In [1]: import numpy as np

In [2]: import numpy.linalg as la

In [3]: np.set_printoptions(suppress=True, linewidth=200)

In [4]: data = np.vander(np.arange(6) - 4, 4, increasing=True)

In [5]: print(data)
[[  1  -4  16 -64]
 [  1  -3   9 -27]
 [  1  -2   4  -8]
 [  1  -1   1  -1]
 [  1   0   0   0]
 [  1   1   1   1]]

In [6]: # column 3 dominates

In [7]: hat = data @ la.solve(data.T @ data, data.T)

In [8]: print(np.round((np.eye(6) - hat) @ data, 2) + 0)
[[0. 0. 0. 0.]
 [0. 0. 0. 0.]
 [0. 0. 0. 0.]
 [0. 0. 0. 0.]
 [0. 0. 0. 0.]
 [0. 0. 0. 0.]]

In [9]: print(np.round(np.trace(hat), 2))
4.0

In [10]: print(np.round(hat @ data[:, 2], 2) + 0)
[16.  9.  4.  1.  0.  1.]

In [11]: print(np.round(np.diag(hat), 2))
[0.96 0.58 0.46 0.46 0.58 0.96]

In [12]: left, s, Vh = la.svd(data)

In [13]: print(np.argmax(s[:-1] / (s[1:] + 1e-6)) + 1)
1

In [14]: print(s.round(2))
[72.56  3.77  1.71  1.07]

In [15]: M2 = left[:, :1] @ np.diag(s[:1]) @ Vh[:1]

In [16]: print(la.matrix_rank(data, rtol=0.05))
2

In [17]: rng = np.random.default_rng(6499)

In [18]: idx = rng.permutation(4)

In [19]: M2 = data[:, idx] * rng.choice([-1, 1], 4)

In [20]: print(M2)
[[ -1  64  -4 -16]
 [ -1  27  -3  -9]
 [ -1   8  -2  -4]
 [ -1   1  -1  -1]
 [ -1   0   0   0]
 [ -1  -1   1  -1]]

In [21]: left, _, Vh = la.svd(data.T @ M2)

In [22]: print(idx)
[0 3 1 2]
